% ipython --no-banner

In [1]: import numpy as np

In [2]: from numpy import linalg as LA

In [3]: np.set_printoptions(precision=3, suppress=True, linewidth=200, floatmode="fixed")

In [4]: J = np.loadtxt("mat.csv", delimiter=",")

In [5]: J
Out[5]: 
array([[ 0.234,  0.000,  0.129],
       [ 0.137, -0.106,  0.024],
       [ 2.825, -0.017,  1.416],
       [-2.759,  0.049, -1.365],
       [ 1.916, -0.016,  0.895],
       [ 1.544,  0.069,  0.699],
       [-2.055, -0.100, -0.996],
       [ 3.164, -0.039,  1.623],
       [ 3.404,  0.012,  1.757],
       [ 3.511,  0.000,  1.722],
       [-0.909, -0.102, -0.587],
       [ 0.295, -0.031,  0.198],
       [ 1.943, -0.063,  0.968],
       [ 2.751,  0.039,  1.363]])

In [6]: d = LA.norm(J[:, None] - J[None], axis=-1)

In [7]: (d + 1e9 * np.eye(14)).round(6).argmin(axis=1)
Out[7]: array([11,  0, 13,  6, 12,  4,  3,  8,  9,  8,  1,  0,  4,  2])

In [8]: d.shape
Out[8]: (14, 14)

In [9]: def softmax(z):
   ...:     e = np.exp(z - z.max(axis=-1, keepdims=True))
   ...:     return e / e.sum(axis=-1, keepdims=True)
   ...: 

In [10]: softmax(J).sum(axis=1)
Out[10]: array([1.000, 1.000, 1.000, 1.000, 1.000, 1.000, 1.000, 1.000, 1.000, 1.000, 1.000, 1.000, 1.000, 1.000])

In [11]: S = J @ J.T / np.sqrt(3)

In [12]: softmax(S).round(6).argmax(axis=1)
Out[12]: array([9, 9, 9, 3, 9, 9, 3, 9, 9, 9, 3, 9, 9, 9])

In [13]: softmax(S)[5] @ J
Out[13]: array([ 2.995, -0.004,  1.503])

In [14]: M2 = J / np.sqrt((J ** 2).mean(axis=1, keepdims=True))

In [15]: LA.matrix_rank(M2) == LA.matrix_rank(J)
Out[15]: np.True_

In [16]: LA.norm(M2, axis=1)
Out[16]: array([1.732, 1.732, 1.732, 1.732, 1.732, 1.732, 1.732, 1.732, 1.732, 1.732, 1.732, 1.732, 1.732, 1.732])

In [17]: [round(float(x), 3) for x in LA.svd(J, compute_uv=False)[:3]]
Out[17]: [9.494, 0.225, 0.167]

In [18]: LA.cond(J) > 100
Out[18]: np.False_

In [19]: Ac = J - J.mean(axis=0)

In [20]: Uu, sig, Vh = LA.svd(Ac, full_matrices=False)

In [21]: np.searchsorted(np.cumsum(sig ** 2) / (sig ** 2).sum(), 0.9) + 1
Out[21]: np.int64(1)

In [22]: round((sig ** 2).sum() ** 2 / (sig ** 4).sum(), 3)
Out[22]: np.float64(1.002)

In [23]: np.abs(Vh[-1])
Out[23]: array([0.415, 0.370, 0.831])

In [24]: Vh[0] * np.sign(Vh[0, np.abs(Vh[0]).argmax()])
Out[24]: array([0.893, 0.007, 0.449])

In [25]: (np.sign(Uu[:, 0]) == np.sign(Uu[0, 0])).astype(int)
Out[25]: array([1, 1, 0, 1, 0, 0, 1, 0, 0, 0, 1, 1, 0, 0])

In [26]: np.round(sig ** 2 / (sig ** 2).sum(), 3) + 0
Out[26]: array([0.999, 0.001, 0.000])

In [27]: data = np.load("sample5.npy")

In [28]: data
Out[28]: 
array([[-2,  2,  3, -3, -1, -3],
       [ 0, -2, -1, -1, -1,  3],
       [ 0,  0, -1, -3, -1, -2],
       [ 0,  0,  0, -1, -3, -1],
       [ 0,  0,  0,  0,  3, -2],
       [ 0,  0,  0,  0,  0, -3]])

In [29]: Uu, sig, Vh = LA.svd(data, full_matrices=False)

In [30]: sig
Out[30]: array([7.363, 5.198, 3.257, 2.671, 1.006, 0.108])

In [31]: np.round(Uu.T @ data @ Vh.T, 3) + 0
Out[31]: 
array([[7.363, 0.000, 0.000, 0.000, 0.000, 0.000],
       [0.000, 5.198, 0.000, 0.000, 0.000, 0.000],
       [0.000, 0.000, 3.257, 0.000, 0.000, 0.000],
       [0.000, 0.000, 0.000, 2.671, 0.000, 0.000],
       [0.000, 0.000, 0.000, 0.000, 1.006, 0.000],
       [0.000, 0.000, 0.000, 0.000, 0.000, 0.108]])

In [32]: sig / sig[0]
Out[32]: array([1.000, 0.706, 0.442, 0.363, 0.137, 0.015])

In [33]: (sig > 1e-8).sum()
Out[33]: np.int64(6)

In [34]: Uu.shape, sig.shape, Vh.shape
Out[34]: ((6, 6), (6,), (6, 6))

In [35]: np.round(Uu.T @ Uu, 3) + 0
Out[35]: 
array([[1.000, 0.000, 0.000, 0.000, 0.000, 0.000],
       [0.000, 1.000, 0.000, 0.000, 0.000, 0.000],
       [0.000, 0.000, 1.000, 0.000, 0.000, 0.000],
       [0.000, 0.000, 0.000, 1.000, 0.000, 0.000],
       [0.000, 0.000, 0.000, 0.000, 1.000, 0.000],
       [0.000, 0.000, 0.000, 0.000, 0.000, 1.000]])

In [36]: np.round(Vh @ Vh.T, 3) + 0
Out[36]: 
array([[1.000, 0.000, 0.000, 0.000, 0.000, 0.000],
       [0.000, 1.000, 0.000, 0.000, 0.000, 0.000],
       [0.000, 0.000, 1.000, 0.000, 0.000, 0.000],
       [0.000, 0.000, 0.000, 1.000, 0.000, 0.000],
       [0.000, 0.000, 0.000, 0.000, 1.000, 0.000],
       [0.000, 0.000, 0.000, 0.000, 0.000, 1.000]])

In [37]: LA.matrix_power(data, 4)
Out[37]: 
array([[  16,  -64,  -79, -124,  -50,  177],
       [   0,   16,   15,   48,   24,  -31],
       [   0,    0,    1,   12,   34,  190],
       [   0,    0,    0,    1,  -60,  100],
       [   0,    0,    0,    0,   81,    0],
       [   0,    0,    0,    0,    0,   81]])

In [38]: np.allclose(data @ data.T, data.T @ data)
Out[38]: False

In [39]: np.round(LA.det(data), 3)
Out[39]: np.float64(-36.0)

In [40]: data @ data
Out[40]: 
array([[  4,  -8, -11,  -2,   3,  20],
       [  0,   4,   3,   6,   3, -10],
       [  0,   0,   1,   6,   7,  13],
       [  0,   0,   0,   1,  -6,  10],
       [  0,   0,   0,   0,   9,   0],
       [  0,   0,   0,   0,   0,   9]])

In [41]: np.trace(data)
Out[41]: np.int64(-6)

In [42]: np.allclose(data, data.T)
Out[42]: False

In [43]: (data - data.T) / 2
Out[43]: 
array([[ 0.000,  1.000,  1.500, -1.500, -0.500, -1.500],
       [-1.000,  0.000, -0.500, -0.500, -0.500,  1.500],
       [-1.500,  0.500,  0.000, -1.500, -0.500, -1.000],
       [ 1.500,  0.500,  1.500,  0.000, -1.500, -0.500],
       [ 0.500,  0.500,  0.500,  1.500,  0.000, -1.000],
       [ 1.500, -1.500,  1.000,  0.500,  1.000,  0.000]])

In [44]: (data + data.T) / 2
Out[44]: 
array([[-2.000,  1.000,  1.500, -1.500, -0.500, -1.500],
       [ 1.000, -2.000, -0.500, -0.500, -0.500,  1.500],
       [ 1.500, -0.500, -1.000, -1.500, -0.500, -1.000],
       [-1.500, -0.500, -1.500, -1.000, -1.500, -0.500],
       [-0.500, -0.500, -0.500, -1.500,  3.000, -1.000],
       [-1.500,  1.500, -1.000, -0.500, -1.000, -3.000]])

In [45]: f, v = data[5], data[1]

In [46]: f @ f
Out[46]: np.int64(9)

In [47]: pr = (f @ v) / (f @ f) * f

In [48]: LA.matrix_rank(np.outer(f, v))
Out[48]: np.int64(1)

In [49]: (v - pr) @ f
Out[49]: np.float64(0.0)

In [50]: round(LA.norm(f + v) ** 2 + LA.norm(f - v) ** 2, 3)
Out[50]: np.float64(50.0)

In [51]: v - pr
Out[51]: array([ 0.000, -2.000, -1.000, -1.000, -1.000,  0.000])

In [52]: A = np.load("out3.npy")

In [53]: A
Out[53]: 
array([[ 1.952,  3.534,  0.289, -0.341],
       [ 2.389,  3.515,  1.719, -0.846],
       [ 0.668,  1.717, -0.420,  0.237],
       [-0.659,  0.127, -1.251,  0.456],
       [ 0.048,  0.040,  0.086,  0.211],
       [ 0.373,  1.914, -0.378,  0.074],
       [ 1.390,  3.547, -1.034,  0.385],
       [ 2.461,  3.491,  1.604, -0.765],
       [-1.340,  0.110, -2.656,  1.080],
       [-1.231,  0.112, -2.641,  1.084],
       [ 1.141,  1.650,  0.736, -0.379],
       [ 2.472,  3.537,  1.604, -0.740],
       [ 1.121,  1.685,  1.005, -0.365],
       [ 1.136,  3.563, -1.008,  0.216],
       [ 0.731,  1.866, -0.483,  0.290],
       [ 1.784,  3.490,  0.410, -0.061],
       [ 1.241,  1.870,  0.648, -0.197],
       [ 1.796,  3.678,  0.443, -0.037],
       [ 1.330,  3.515, -0.986,  0.318],
       [ 0.001, -0.025,  0.154,  0.079],
       [ 2.369,  3.548,  1.600, -0.779],
       [-0.547,  0.055, -1.259,  0.655],
       [ 1.676,  3.556,  0.334, -0.111],
       [ 1.344,  3.543, -1.013,  0.345],
       [ 0.804,  1.692, -0.677,  0.259],
       [ 1.120,  1.778,  0.788, -0.412],
       [ 1.142,  3.515, -1.062,  0.461],
       [ 2.562,  3.240,  1.581, -0.760],
       [ 0.782,  1.697, -0.450,  0.036],
       [ 1.840,  3.611,  0.332, -0.245]])

In [54]: d = LA.norm(A[:, None] - A[None], axis=-1)

In [55]: d[:5, :5]
Out[55]: 
array([[0.000, 1.578, 2.406, 4.629, 4.022],
       [1.578, 0.000, 3.456, 5.593, 4.620],
       [2.406, 3.456, 0.000, 2.242, 1.858],
       [4.629, 5.593, 2.242, 0.000, 1.535],
       [4.022, 4.620, 1.858, 1.535, 0.000]])

In [56]: d.mean(axis=1).argmax()
Out[56]: np.int64(8)

In [57]: Ac = A - A.mean(axis=0)

In [58]: evecs = LA.svd(Ac)[2][:2]

In [59]: M2 = Ac - Ac @ evecs.T @ evecs

In [60]: (Ac @ evecs.T).std(axis=0)
Out[60]: array([1.895, 0.945])

In [61]: np.round(LA.norm(M2) / LA.norm(Ac), 3)
Out[61]: np.float64(0.069)

In [62]: Uu, sig, Vh = LA.svd(A)

In [63]: np.argmax(sig[:-1] / (sig[1:] + 1e-6)) + 1
Out[63]: np.int64(2)

In [64]: M2 = Uu[:, :2] @ np.diag(sig[:2]) @ Vh[:2]

In [65]: np.round(LA.norm(A - M2, 2), 3), round(float(sig[2]), 3)
Out[65]: (np.float64(0.643), 0.643)

In [66]: LA.matrix_rank(A, rtol=0.05)
Out[66]: np.int64(2)

In [67]: np.round(LA.norm(A - M2) / LA.norm(A), 3)
Out[67]: np.float64(0.045)

In [68]: Ac = (A - A.mean(axis=0)) / A.std(axis=0)

In [69]: Ac.std(axis=0)
Out[69]: array([1.000, 1.000, 1.000, 1.000])

In [70]: np.argwhere(np.abs(Ac) > 2)
Out[70]: 
array([[8, 0],
       [8, 2],
       [8, 3],
       [9, 0],
       [9, 2],
       [9, 3]])

In [71]: beta = LA.lstsq(np.delete(Ac, 0, axis=1), Ac[:, 0])[0]

In [72]: beta
Out[72]: array([ 0.637,  0.436, -0.081])

In [73]: np.round(1 - np.var(Ac[:, 0] - np.delete(Ac, 0, axis=1) @ beta), 3)
Out[73]: np.float64(0.982)

In [74]: f = np.array([6, 8, 7, 9]) + 0.5

In [75]: feats = np.outer(f, f) / (f @ f)

In [76]: feats
Out[76]: 
array([[0.162, 0.212, 0.187, 0.237],
       [0.212, 0.277, 0.244, 0.309],
       [0.187, 0.244, 0.216, 0.273],
       [0.237, 0.309, 0.273, 0.346]])

In [77]: f = np.array([1, -2, -2])

In [78]: np.polyval(f, feats[0])
Out[78]: array([-2.298, -2.379, -2.339, -2.417])

In [79]: f, v = feats[0], feats[3]

In [80]: round(float(f @ v), 3)
Out[80]: 0.237

In [81]: pr = (f @ v) / (f @ f) * f

In [82]: pr
Out[82]: array([0.237, 0.309, 0.273, 0.346])

In [83]: LA.matrix_rank(np.outer(f, v))
Out[83]: np.int64(1)

In [84]: round(LA.norm(f + v) ** 2 + LA.norm(f - v) ** 2, 3)
Out[84]: np.float64(1.015)

In [85]: round(float((v - pr) @ f), 3)
Out[85]: 0.0

In [86]: w, evecs = LA.eigh(feats)

In [87]: x = np.array([6, 1, 4, 5])

In [88]: evecs * np.maximum(w, 0) @ evecs.T
Out[88]: 
array([[0.162, 0.212, 0.187, 0.237],
       [0.212, 0.277, 0.244, 0.309],
       [0.187, 0.244, 0.216, 0.273],
       [0.237, 0.309, 0.273, 0.346]])

In [89]: X = np.load("case7.npy")

In [90]: X
Out[90]: 
array([[-0.700,  0.800, -0.400,  8.000],
       [ 0.300,  0.800, -0.700, -3.500],
       [-0.200, -0.600,  0.000,  2.000],
       [ 0.500, -0.300,  2.200,  4.000],
       [-1.100,  1.500, -0.100,  2.000]])

In [91]: Uu, sig, Vh = LA.svd(X, full_matrices=False)

In [92]: np.round(Uu.T @ Uu, 3) + 0
Out[92]: 
array([[1.000, 0.000, 0.000, 0.000],
       [0.000, 1.000, 0.000, 0.000],
       [0.000, 0.000, 1.000, 0.000],
       [0.000, 0.000, 0.000, 1.000]])

In [93]: np.cumsum(sig ** 2) / np.sum(sig ** 2)
Out[93]: array([0.909, 0.976, 0.996, 1.000])

In [94]: np.abs(Vh[0])
Out[94]: array([0.072, 0.043, 0.079, 0.993])

In [95]: np.round(Uu.T @ X @ Vh.T, 3) + 0
Out[95]: 
array([[10.079,  0.000,  0.000,  0.000],
       [ 0.000,  2.736,  0.000,  0.000],
       [ 0.000,  0.000,  1.503,  0.000],
       [ 0.000,  0.000,  0.000,  0.691]])

In [96]: q = X.astype(float).copy()

In [97]: for j in range(4):
    ...:     q[:, j] -= q[:, :j] @ (q[:, :j].T @ q[:, j])
    ...:     q[:, j] /= LA.norm(q[:, j])
    ...: 

In [98]: np.round(q.T @ q, 3) + 0
Out[98]: 
array([[1.000, 0.000, 0.000, 0.000],
       [0.000, 1.000, 0.000, 0.000],
       [0.000, 0.000, 1.000, 0.000],
       [0.000, 0.000, 0.000, 1.000]])

In [99]: np.round(q.T @ X, 3) + 0
Out[99]: 
array([[ 1.442, -1.387,  0.888, -5.027],
       [ 0.000,  1.434, -0.320, -1.932],
       [ 0.000,  0.000,  2.147,  5.446],
       [ 0.000,  0.000,  0.000,  6.449]])

In [100]: f = np.array([2, 4, 4])

In [101]: np.correlate(X[0], X[2], "full")
Out[101]: array([-1.400,  1.600, -0.380, 15.660,  0.080, -4.720, -1.600])

In [102]: mat = np.array([[-0.98, 1.0, 1.0, 0.0],
     ...:     [1.0, 1.02, 2.0, 2.0],
     ...:     [1.0, 0.0, 2.02, -2.0],
     ...:     [-1.0, 1.0, 1.0, 0.02]])

In [103]: mat.reshape(2, -1)
Out[103]: 
array([[-0.980,  1.000,  1.000,  0.000,  1.000,  1.020,  2.000,  2.000],
       [ 1.000,  0.000,  2.020, -2.000, -1.000,  1.000,  1.000,  0.020]])

In [104]: mat.ravel(order="F")
Out[104]: array([-0.980,  1.000,  1.000, -1.000,  1.000,  1.020,  0.000,  1.000,  1.000,  2.000,  2.020,  1.000,  0.000,  2.000, -2.000,  0.020])

In [105]: mat.reshape(-1, 2)
Out[105]: 
array([[-0.980,  1.000],
       [ 1.000,  0.000],
       [ 1.000,  1.020],
       [ 2.000,  2.000],
       [ 1.000,  0.000],
       [ 2.020, -2.000],
       [-1.000,  1.000],
       [ 1.000,  0.020]])

In [106]: blk = mat.reshape(4, 2, -1)

In [107]: np.swapaxes(blk, 1, 2)[0]
Out[107]: 
array([[-0.980,  1.000],
       [ 1.000,  0.000]])

In [108]: np.einsum("ihd,jhd->hij", blk, blk).shape
Out[108]: (2, 4, 4)

In [109]: blk.shape
Out[109]: (4, 2, 2)

In [110]: blk.sum(axis=1)
Out[110]: 
array([[ 0.020,  1.000],
       [ 3.000,  3.020],
       [ 3.020, -2.000],
       [ 0.000,  1.020]])
